% python3 -q
>>> import numpy as np
>>> np.set_printoptions(precision=1, suppress=True, linewidth=120)
>>> def tidy(a):
...     return np.round(a, 1) + 0
... 
>>> rng = np.random.default_rng(28)
>>> labels = rng.integers(0, 2, 5)
>>> M = (labels[:, None] == labels) * 2 + np.eye(5)
>>> M
array([[3., 2., 0., 2., 2.],
       [2., 3., 0., 2., 2.],
       [0., 0., 3., 0., 0.],
       [2., 2., 0., 3., 2.],
       [2., 2., 0., 2., 3.]])
>>> # 2 blocks once reordered
>>> low = np.linalg.cholesky(M)
>>> print(tidy(np.diag(low) ** 2))
[3.  1.7 3.  1.4 1.3]
>>> print(tidy(low @ low.T))
[[3. 2. 0. 2. 2.]
 [2. 3. 0. 2. 2.]
 [0. 0. 3. 0. 0.]
 [2. 2. 0. 3. 2.]
 [2. 2. 0. 2. 3.]]
>>> out = np.array([[2]])
>>> W2 = np.array([[4, 2], [-3, 5]])
>>> J = np.block([[out, np.array([[4, 5]])], [np.zeros((2, 1)), W2]])
>>> J
array([[ 2.,  4.,  5.],
       [ 0.,  4.,  2.],
       [ 0., -3.,  5.]])
>>> O, evecs = np.linalg.qr(J[:, :2])[0], np.linalg.qr(J[:, 2:])[0]
>>> sig = np.linalg.svd(O.T @ evecs, compute_uv=False)
>>> (sig > 0.9).sum()
np.int64(0)
>>> tidy(sig)
array([0.7])
>>> tidy(np.linalg.norm(O @ O.T - evecs @ evecs.T, 2))
np.float64(1.0)
>>> tidy(np.degrees(np.arccos(sig.clip(0, 1))))
array([45.])
>>> labels = rng.permutation(5)
>>> labels
array([0, 2, 3, 4, 1])
>>> out = M[labels][:, labels]
>>> np.diag(out)
array([3., 3., 3., 3., 3.])
>>> tidy(np.linalg.det(out)), tidy(np.linalg.det(M[labels]))
(np.float64(27.0), np.float64(-27.0))
>>> out
array([[3., 0., 2., 2., 2.],
       [0., 3., 0., 0., 0.],
       [2., 0., 3., 2., 2.],
       [2., 0., 2., 3., 2.],
       [2., 0., 2., 2., 3.]])
>>> T = np.stack([J, -3 * J, J[::-1]])
>>> T.sum(axis=0)
array([[ -4., -11.,  -5.],
       [  0.,  -4.,  -2.],
       [  2.,  10.,  -5.]])
>>> print(np.linalg.matrix_rank(T))
[3 3 3]
>>> W0 = np.array([[84, 5, 0, -1], [-2, 20, 4, 2], [2, 1, -78, -4], [2, 3, 2, 15]])
>>> W0
array([[ 84,   5,   0,  -1],
       [ -2,  20,   4,   2],
       [  2,   1, -78,  -4],
       [  2,   3,   2,  15]])
>>> P = np.triu(np.array([[-2, 1, -1, -3], [0, -2, 2, -3], [2, 3, 3, -3], [-2, 3, 3, 3]]), 1) + np.eye(4)
>>> out = P @ W0 @ np.linalg.inv(P)
>>> P @ W0 - W0 @ P
array([[ -10.,  -74.,  150.,  228.],
       [  -2.,   -5., -204.,   13.],
       [  -6.,  -11.,   -6., -270.],
       [   0.,   -2.,   -4.,   21.]])
>>> out
array([[  74.,  -59.,  268.,  809.],
       [  -4.,   17., -196., -600.],
       [  -4.,   -4.,  -80., -313.],
       [   2.,    1.,    2.,   30.]])
>>> np.linalg.matrix_rank(out)
np.int64(4)
>>> vec = np.array([-2, 2, -2, -1])
>>> np.einsum("ij,j->i", W0, vec)
array([-157,   34,  158,  -17])
>>> (W0 @ vec).argmax()
np.int64(2)
>>> print(W0 * vec)
[[-168   10    0    1]
 [   4   40   -8   -2]
 [  -4    2  156    4]
 [  -4    6   -4  -15]]
>>> print(W0 @ np.eye(4)[3])
[-1.  2. -4. 15.]
>>> np.linalg.norm(W0 @ vec) <= np.linalg.norm(W0, 2) * np.linalg.norm(vec) + 1e-9
np.True_
>>> W0 @ vec
array([-157,   34,  158,  -17])
>>> t = np.radians(45)
>>> Rm = np.eye(4)
>>> Rm[1, 1] = Rm[3, 3] = np.cos(t)
>>> Rm[1, 3], Rm[3, 1] = -np.sin(t), np.sin(t)
>>> tidy(Rm)
array([[ 1. ,  0. ,  0. ,  0. ],
       [ 0. ,  0.7,  0. , -0.7],
       [ 0. ,  0. ,  1. ,  0. ],
       [ 0. ,  0.7,  0. ,  0.7]])
>>> out = W0 @ Rm.T
>>> tidy(np.linalg.svd(W0, compute_uv=False)), tidy(np.linalg.svd(out, compute_uv=False))
(array([84.4, 78.1, 21. , 14. ]), array([84.4, 78.1, 21. , 14. ]))
>>> labels = rng.permutation(4)
>>> labels
array([0, 2, 1, 3])
>>> out = Rm[labels][:, labels]
>>> print(tidy(np.diag(out)))
[1.  1.  0.7 0.7]
>>> m1 = np.array([[2.0, 4.0, 0.0], [4.0, 3.0, 4.0], [0.0, 4.0, 0.0]])
>>> # equal to its transpose
>>> evals, evecs = np.linalg.eig(m1)
>>> tidy(np.sort(np.linalg.eigvals(m1.T)))
array([-3.9,  1.1,  7.8])
>>> tidy(np.sort(np.linalg.eigvals(m1 @ m1)))
array([ 1.1, 14.9, 60.9])
>>> tidy(m1 @ evecs[:, 0] - evals[0] * evecs[:, 0])
array([0., 0., 0.])
>>> tidy(np.sort(np.linalg.eigvals(np.linalg.inv(m1))))
array([-0.3,  0.1,  0.9])
>>> vec = np.array([-2, 3, -1])
>>> np.linalg.norm(m1 @ vec) <= np.linalg.norm(m1, 2) * np.linalg.norm(vec) + 1e-9
np.True_
>>> m1 @ np.ones(3)
array([ 6., 11.,  4.])
>>> mat = np.array([[-1.0, 0.0, 0.0, -2.0, 0.0, 0.0],
...     [0.0, -1.0, -2.0, 0.0, -2.0, -2.0],
...     [0.0, -2.0, -1.0, 0.0, -2.0, -2.0],
...     [-2.0, 0.0, 0.0, -1.0, 0.0, 0.0],
...     [0.0, -2.0, -2.0, 0.0, -1.0, -2.0],
...     [0.0, -2.0, -2.0, 0.0, -2.0, -1.0]])
>>> out = mat + rng.integers(-2, 3, (6, 2)) @ rng.integers(-2, 3, (2, 6))
>>> out
array([[ 3., -1.,  2., -8.,  6., -2.],
       [-2., -2., -4.,  2., -4.,  0.],
       [ 6., -2.,  3., -8.,  6., -6.],
       [ 3.,  1.,  4., -7.,  6., -4.],
       [-6., -2., -6.,  8., -9.,  2.],
       [ 3.,  1.,  2., -2.,  0., -5.]])
>>> np.linalg.matrix_rank(out - mat, tol=1e-8)
np.int64(2)
>>> np.abs(out - mat).sum(axis=1)
array([21., 11., 30., 26., 30., 18.])
>>> out - mat
array([[ 4., -1.,  2., -6.,  6., -2.],
       [-2., -1., -2.,  2., -2.,  2.],
       [ 6.,  0.,  4., -8.,  8., -4.],
       [ 5.,  1.,  4., -6.,  6., -4.],
       [-6.,  0., -4.,  8., -8.,  4.],
       [ 3.,  3.,  4., -2.,  2., -4.]])
